$ python3 -q
>>> import numpy as np
>>> from numpy import linalg as LA
>>> np.set_printoptions(precision=2, suppress=True, linewidth=160, floatmode="fixed")
>>> def tidy(a):
...     return np.round(a, 2) + 0
... 
>>> arr = np.loadtxt("case11.csv", delimiter=",")
>>> print(arr)
[[ 0.00  0.00 23.00]
 [11.00  0.00  0.00]
 [ 0.00  0.00 22.00]
 [ 0.00  5.00 16.00]
 [13.00 26.00  0.00]
 [15.00 15.00  0.00]
 [19.00 26.00  0.00]
 [19.00  0.00  0.00]
 [ 0.00  0.00 11.00]
 [17.00 37.00  0.00]
 [ 0.00 25.00  4.00]
 [ 0.00  0.00  8.00]
 [ 9.00  3.00  0.00]
 [ 5.00 28.00  0.00]
 [ 0.00  5.00  8.00]
 [ 9.00 33.00  0.00]
 [13.00 20.00  0.00]
 [ 0.00  0.00 13.00]
 [ 1.00  0.00  8.00]
 [17.00  0.00  0.00]
 [ 1.00  0.00  3.00]
 [ 0.00 12.00  3.00]
 [ 7.00 11.00  0.00]
 [15.00 15.00  0.00]
 [ 0.00  0.00 25.00]
 [ 0.00  0.00 12.00]
 [ 7.00  0.00  1.00]
 [17.00 16.00  0.00]
 [ 0.00  0.00 25.00]
 [ 9.00  3.00  0.00]
 [ 5.00  1.00  0.00]]
>>> # rows 5 and 23 are equal
>>> Xc = arr - arr.mean(axis=0)
>>> vecs = LA.svd(Xc)[2][:1]
>>> Y = Xc - Xc @ vecs.T @ vecs
>>> print(tidy(np.cov(Xc @ vecs.T, rowvar=False)))
181.51
>>> print(tidy(LA.norm(Y) / LA.norm(Xc)))
0.54
>>> print(LA.norm(Y, axis=1).round(6).argmax())
7
>>> P = arr @ LA.solve(arr.T @ arr, arr.T)
>>> print(tidy(P @ arr[:, 0]))
[ 0.00 11.00  0.00  0.00 13.00 15.00 19.00 19.00  0.00 17.00  0.00  0.00  9.00  5.00  0.00  9.00 13.00  0.00  1.00 17.00  1.00  0.00  7.00 15.00  0.00  0.00
  7.00 17.00  0.00  9.00  5.00]
>>> def softmax(z):
...     e = np.exp(z - z.max(axis=-1, keepdims=True))
...     return e / e.sum(axis=-1, keepdims=True)
... 
>>> print(tidy(softmax(arr).sum(axis=1)))
[1.00 1.00 1.00 1.00 1.00 1.00 1.00 1.00 1.00 1.00 1.00 1.00 1.00 1.00 1.00 1.00 1.00 1.00 1.00 1.00 1.00 1.00 1.00 1.00 1.00 1.00 1.00 1.00 1.00 1.00 1.00]
>>> print(tidy(softmax(arr[22] + 2)))
[0.02 0.98 0.00]
>>> print(tidy(softmax(10 * arr[22])))
[0.00 1.00 0.00]
>>> att = arr @ arr.T / np.sqrt(3)
>>> print(softmax(att).round(6).argmax(axis=1))
[24  6 24 24  9  9  9  6 24  9  9 24  9  9 24  9  9 24 24  6 24  9  9  9 24 24  6  9 24  9  9]
>>> Q, vecs = LA.qr(arr[:, :2])[0], LA.qr(arr[:, 2:])[0]
>>> sig = LA.svd(Q.T @ vecs, compute_uv=False)
>>> print(tidy(np.degrees(np.arccos(sig.clip(0, 1)))))
[85.92]
>>> print((sig > 0.9).sum())
0
>>> print(tidy(sig))
[0.07]
>>> print(tidy(LA.norm(Q @ Q.T - vecs @ vecs.T, 2)))
1.0
>>> Q, Rm = LA.qr(arr)
>>> print(tidy(Rm))
[[-53.77 -56.09  -0.33]
 [  0.00  59.27   4.00]
 [  0.00   0.00 -56.25]]
>>> print(tidy(Q.T @ Q))
[[1.00 0.00 0.00]
 [0.00 1.00 0.00]
 [0.00 0.00 1.00]]
>>> print(np.trace(Q @ Q.T))
3.0
>>> print(tidy(abs(Rm[0, 0])), tidy(LA.norm(arr[:, 0])))
53.77 53.77
>>> M = np.load("x.npy")
>>> print(M)
[[ 0  2  0  0  0 -3  2]
 [-1  3  3  3 -3  1  1]
 [-3  0 -1  0 -3  0 -1]
 [-1  0 -2  2  2  1  3]
 [-1  3  2 -2  3 -2  0]
 [ 1 -2 -1 -1  1  3  3]
 [ 1  0 -3  2  0 -2  3]
 [-3  1 -2 -2 -1  3 -3]
 [-3 -2 -1 -1 -1  1  2]]
>>> P = M @ LA.solve(M.T @ M, M.T)
>>> print(tidy(np.trace(P)))
7.0
>>> print(np.allclose(P @ P, P))
True
>>> print(LA.matrix_rank(np.eye(9) - P))
2
>>> print(tidy(P @ M[:, 1]))
[ 2.00  3.00  0.00  0.00  3.00 -2.00  0.00  1.00 -2.00]
>>> x0 = np.array([0, 1, 2, 5, 5, -3, 0])
>>> y = M @ x0
>>> print(tidy(LA.solve(M.T @ M, M.T @ y)))
[ 0.00  1.00  2.00  5.00  5.00 -3.00  0.00]
>>> print(y)
[ 11   6 -17  13  18 -13  10 -27 -17]
>>> print(tidy(LA.pinv(M) @ M))
[[1.00 0.00 0.00 0.00 0.00 0.00 0.00]
 [0.00 1.00 0.00 0.00 0.00 0.00 0.00]
 [0.00 0.00 1.00 0.00 0.00 0.00 0.00]
 [0.00 0.00 0.00 1.00 0.00 0.00 0.00]
 [0.00 0.00 0.00 0.00 1.00 0.00 0.00]
 [0.00 0.00 0.00 0.00 0.00 1.00 0.00]
 [0.00 0.00 0.00 0.00 0.00 0.00 1.00]]
>>> try:
...     LA.solve(M, y)
... except LA.LinAlgError as e:
...     print("failed:", e)
... 
failed: Last 2 dimensions of the array must be square
>>> rng = np.random.default_rng(5545)
>>> y = y + 0.05 * rng.normal(size=9)
>>> print(tidy(y))
[ 10.95   6.01 -17.01  13.06  18.01 -12.96  10.06 -26.96 -16.93]
>>> b, *_ = LA.lstsq(M, y)
>>> print(tidy(M.T @ (y - M @ b)))
[0.00 0.00 0.00 0.00 0.00 0.00 0.00]
>>> print(tidy(LA.norm(y - M @ b)))
0.07
>>> Q, Rm = LA.qr(M)
>>> print(tidy(np.abs(np.diag(Rm))))
[5.66 5.50 4.66 4.86 4.41 5.02 4.82]
>>> print(tidy(abs(Rm[0, 0])), tidy(LA.norm(M[:, 0])))
5.66 5.66
>>> print(np.allclose(Rm.T @ Rm, M.T @ M))
True
>>> print(tidy(Q @ Rm))
[[ 0.00  2.00  0.00  0.00  0.00 -3.00  2.00]
 [-1.00  3.00  3.00  3.00 -3.00  1.00  1.00]
 [-3.00  0.00 -1.00  0.00 -3.00  0.00 -1.00]
 [-1.00  0.00 -2.00  2.00  2.00  1.00  3.00]
 [-1.00  3.00  2.00 -2.00  3.00 -2.00  0.00]
 [ 1.00 -2.00 -1.00 -1.00  1.00  3.00  3.00]
 [ 1.00  0.00 -3.00  2.00  0.00 -2.00  3.00]
 [-3.00  1.00 -2.00 -2.00 -1.00  3.00 -3.00]
 [-3.00 -2.00 -1.00 -1.00 -1.00  1.00  2.00]]
>>> f, r1 = M[5], M[1]
>>> print(f @ r1)
-10
>>> print(f @ f)
26
>>> p = (f @ r1) / (f @ f) * f
>>> print(LA.matrix_rank(np.outer(f, r1)))
1
>>> print(tidy(p))
[-0.38  0.77  0.38  0.38 -0.38 -1.15 -1.15]
>>> print(tidy(r1 - p))
[-0.62  2.23  2.62  2.62 -2.62  2.15  2.15]
>>> print(np.outer(f, r1))
[[-1  3  3  3 -3  1  1]
 [ 2 -6 -6 -6  6 -2 -2]
 [ 1 -3 -3 -3  3 -1 -1]
 [ 1 -3 -3 -3  3 -1 -1]
 [-1  3  3  3 -3  1  1]
 [-3  9  9  9 -9  3  3]
 [-3  9  9  9 -9  3  3]]
>>> A = np.tril(np.array([[-1, -1, 1], [-1, 1, 2], [-2, 2, -1]]), -1) + np.eye(3, dtype=int)
>>> print(A)
[[ 1  0  0]
 [-1  1  0]
 [-2  2  1]]
>>> f = np.array([0, -2, 0])
>>> Y = A + np.outer(f, np.eye(3)[1])
>>> print(LA.matrix_rank(LA.inv(Y) - LA.inv(A), tol=1e-8))
1
>>> print(tidy(LA.det(Y) / LA.det(A)), tidy(1 + LA.solve(A, f)[1]))
-1.0 -1.0
>>> print(tidy(np.sort(LA.eigvals(A))))
[1.00 1.00 1.00]
>>> print(np.prod(np.diag(A)), tidy(LA.det(A)))
1 1.0
>>> print(A @ A)
[[ 1  0  0]
 [-2  1  0]
 [-6  4  1]]
>>> J = np.load("layer5.npy")
>>> print(J)
[[-1  0  0  0  0  0  0  0  0  0]
 [ 0  3  0  0  0  0  0  0  0  0]
 [ 0  0  1  0  0  0  0  0  0  0]
 [ 0  0  0 -3  0  0  0  0  0  0]
 [ 0  0  0  0  2  0  0  0  0  0]
 [ 0  0  0  0  0  2  0  0  0  0]
 [ 0  0  0  0  0  0 -1  0  0  0]
 [ 0  0  0  0  0  0  0 -4  0  0]
 [ 0  0  0  0  0  0  0  0  2  0]
 [ 0  0  0  0  0  0  0  0  0 -1]]
>>> f = np.array([0, 1, 0, 2, 2, 2, 3, 0, 2, 3])
>>> Y = J + np.outer(f, np.eye(10)[7])
>>> print(LA.matrix_rank(LA.inv(Y) - LA.inv(J), tol=1e-8))
1
>>> print(tidy(LA.det(Y) / LA.det(J)), tidy(1 + LA.solve(J, f)[7]))
1.0 1.0
>>> print(LA.matrix_rank(Y - J))
1
>>> data = np.loadtxt("run1.csv", delimiter=",")
>>> print(data)
[[ 0.00  0.00  0.00  0.00  0.00]
 [ 1.00  0.00  0.00  0.00  0.00]
 [ 0.00 -6.00  0.00  0.00  0.00]
 [ 0.00  0.00  0.00  0.00  0.00]
 [ 0.00  0.00 -9.00  0.00  0.00]]
>>> # triangular, det is the product of the diagonal
>>> print(np.einsum("ij,ji->", data, data))
0.0
>>> print(tidy(LA.eigvals(data).sum().real))
0.0
>>> print(tidy(LA.det(2 * data)), tidy(LA.det(data)))
0.0 0.0
>>> print(np.einsum("ii->", data))
0.0
>>> print(tidy(LA.det(data)))
0.0
>>> Uu, sig, VT = LA.svd(data)
>>> print(sig)
[9.00 6.00 1.00 0.00 0.00]
>>> print(np.argmax(sig[:-1] / (sig[1:] + 1e-6)) + 1)
3
>>> Y = Uu[:, :3] @ np.diag(sig[:3]) @ VT[:3]
>>> print(tidy(LA.norm(data - Y, 2)), sig[3])
0.0 0.0
>>> print(LA.matrix_rank(data, rtol=0.05))
3
>>> print(tidy(LA.norm(data - Y) / LA.norm(data)))
0.0
>>> print(np.abs(data - Y).max())
0.0
